In [1]: import numpy as np

In [2]: from numpy import linalg as LA

In [3]: np.set_printoptions(precision=2, suppress=True, linewidth=140, sign=" ")

In [4]: K = np.loadtxt("m.csv", delimiter=",")

In [5]: K
Out[5]: 
array([[  8.,  15.,   7.,  16.,  13.,   8.,  10.,   8.,  12.,  11.,  16.,   8.,  15.],
       [ 10.,  24.,  27.,  21.,   8.,  10.,  11.,  22.,  12.,  17.,  25.,  19.,  24.],
       [ 15.,  27.,  17.,  19.,  15.,  15.,  12.,  12.,  18.,  22.,  28.,  15.,  27.],
       [ 12.,  25.,  24.,  17.,   8.,  12.,   9.,  17.,  13.,  20.,  26.,  17.,  25.],
       [ 15.,  18.,  12.,  15.,  17.,  15.,  11.,  11.,  10.,  14.,  19.,  15.,  18.],
       [ 15.,  21.,  20.,  14.,  12.,  15.,   9.,  15.,   9.,  17.,  22.,  18.,  21.],
       [ 15.,  24.,  18.,  13.,  11.,  15.,   8.,  11.,  13.,  21.,  25.,  15.,  24.],
       [ 26.,  29.,  29.,  18.,  21.,  26.,  14.,  22.,  10.,  23.,  30.,  30.,  29.],
       [  6.,  21.,  20.,  27.,  12.,   6.,  15.,  21.,  15.,  12.,  22.,  15.,  21.],
       [ 17.,  21.,  24.,   8.,   8.,  17.,   5.,  15.,   5.,  19.,  22.,  20.,  21.],
       [ 19.,  28.,  20.,  23.,  21.,  19.,  16.,  17.,  17.,  21.,  29.,  21.,  28.],
       [ 17.,  10.,   4.,   7.,  19.,  17.,   8.,   5.,   3.,   9.,  11.,  13.,  10.],
       [ 15.,  31.,  28.,  20.,  10.,  15.,  11.,  19.,  17.,  25.,  32.,  20.,  31.],
       [ 11.,  14.,  10.,   5.,   7.,  11.,   3.,   5.,   6.,  14.,  15.,   9.,  14.],
       [ 11.,   9.,   6.,   2.,   8.,  11.,   2.,   3.,   2.,  10.,  10.,   8.,   9.],
       [ 26.,  29.,  18.,  11.,  20.,  26.,  10.,   9.,  14.,  27.,  30.,  21.,  29.],
       [ 21.,  18.,  15.,   4.,  14.,  21.,   5.,   8.,   4.,  18.,  19.,  18.,  18.],
       [  5.,  13.,   4.,  14.,  10.,   5.,   8.,   5.,  12.,  10.,  14.,   4.,  13.],
       [ 20.,  27.,  18.,  11.,  14.,  20.,   8.,   9.,  14.,  25.,  28.,  17.,  27.],
       [ 11.,  19.,  14.,   8.,   6.,  11.,   4.,   7.,  10.,  18.,  20.,  10.,  19.],
       [ 21.,  31.,  23.,  23.,  21.,  21.,  16.,  18.,  18.,  24.,  32.,  23.,  31.],
       [ 12.,  25.,  25.,  24.,  13.,  12.,  14.,  22.,  14.,  17.,  26.,  20.,  25.],
       [ 26.,  33.,  20.,  19.,  24.,  26.,  15.,  13.,  19.,  28.,  34.,  23.,  33.],
       [ 19.,  20.,  18.,  21.,  23.,  19.,  16.,  19.,   9.,  13.,  21.,  23.,  20.],
       [  8.,  20.,  11.,  19.,  12.,   8.,  11.,  10.,  16.,  15.,  21.,   9.,  20.],
       [  7.,   7.,  12.,  10.,   8.,   7.,   6.,  13.,   0.,   4.,   8.,  12.,   7.],
       [ 29.,  33.,  17.,  17.,  27.,  29.,  15.,  10.,  19.,  29.,  34.,  23.,  33.],
       [ 19.,  30.,  26.,  27.,  21.,  19.,  18.,  23.,  17.,  21.,  31.,  25.,  30.],
       [ 20.,  22.,  24.,   8.,  11.,  20.,   6.,  15.,   5.,  20.,  23.,  22.,  22.],
       [ 14.,  27.,  24.,  15.,   8.,  14.,   8.,  15.,  14.,  23.,  28.,  17.,  27.],
       [ 27.,  24.,  16.,   5.,  19.,  27.,   7.,   7.,   8.,  24.,  25.,  21.,  24.],
       [  9.,  14.,  15.,   4.,   2.,   9.,   1.,   8.,   4.,  14.,  15.,  10.,  14.],
       [ 19.,  13.,   7.,   7.,  19.,  19.,   8.,   6.,   4.,  12.,  14.,  15.,  13.],
       [ 27.,  28.,  18.,  13.,  23.,  27.,  12.,  11.,  13.,  25.,  29.,  23.,  28.],
       [ 10.,  27.,  26.,  27.,  12.,  10.,  15.,  23.,  17.,  18.,  28.,  19.,  27.],
       [ 14.,  23.,  24.,  21.,  14.,  14.,  13.,  21.,  11.,  16.,  24.,  21.,  23.],
       [ 19.,  19.,  24.,  12.,  14.,  19.,   9.,  19.,   3.,  15.,  20.,  24.,  19.],
       [ 14.,  20.,  14.,   8.,   9.,  14.,   5.,   7.,  10.,  19.,  21.,  12.,  20.],
       [  4.,   7.,  15.,  12.,   5.,   4.,   6.,  16.,   0.,   3.,   8.,  12.,   7.],
       [ 13.,  23.,  21.,  17.,  11.,  13.,  10.,  16.,  12.,  18.,  24.,  17.,  23.],
       [ 13.,  27.,  32.,  18.,   6.,  13.,   9.,  23.,  11.,  21.,  28.,  22.,  27.],
       [ 28.,  31.,  19.,  16.,  25.,  28.,  14.,  12.,  16.,  27.,  32.,  24.,  31.],
       [  8.,  16.,   9.,  11.,   8.,   8.,   6.,   6.,  11.,  14.,  17.,   7.,  16.],
       [ 23.,  19.,  13.,   7.,  19.,  23.,   8.,   8.,   6.,  18.,  20.,  19.,  19.],
       [ 14.,  32.,  29.,  25.,  12.,  14.,  14.,  22.,  19.,  24.,  33.,  21.,  32.],
       [  8.,  17.,  12.,  13.,   8.,   8.,   7.,   9.,  11.,  14.,  18.,   9.,  17.],
       [  8.,  19.,   8.,  17.,  12.,   8.,  10.,   7.,  16.,  15.,  20.,   7.,  19.],
       [ 17.,  24.,  23.,  14.,  12.,  17.,   9.,  16.,  10.,  20.,  25.,  20.,  24.],
       [  8.,  18.,  25.,  15.,   4.,   8.,   7.,  20.,   6.,  13.,  19.,  17.,  18.],
       [ 20.,  22.,  16.,  22.,  25.,  20.,  17.,  17.,  12.,  15.,  23.,  22.,  22.]])

In [6]: # looks like rank 5

In [7]: cen = K - K.mean(axis=0)

In [8]: Uu, sv, VT = LA.svd(cen, full_matrices=False)

In [9]: np.searchsorted(np.cumsum(sv ** 2) / (sv ** 2).sum(), 0.9) + 1
Out[9]: np.int64(3)

In [10]: print(VT[0] * np.sign(VT[0, np.abs(VT[0]).argmax()]))
[ 0.26  0.37  0.28  0.22  0.22  0.26  0.17  0.19  0.21  0.29  0.37  0.28  0.37]

In [11]: np.round(cen.mean(axis=0), 2) + 0
Out[11]: array([ 0.,  0.,  0.,  0.,  0.,  0.,  0.,  0.,  0.,  0.,  0.,  0.,  0.])
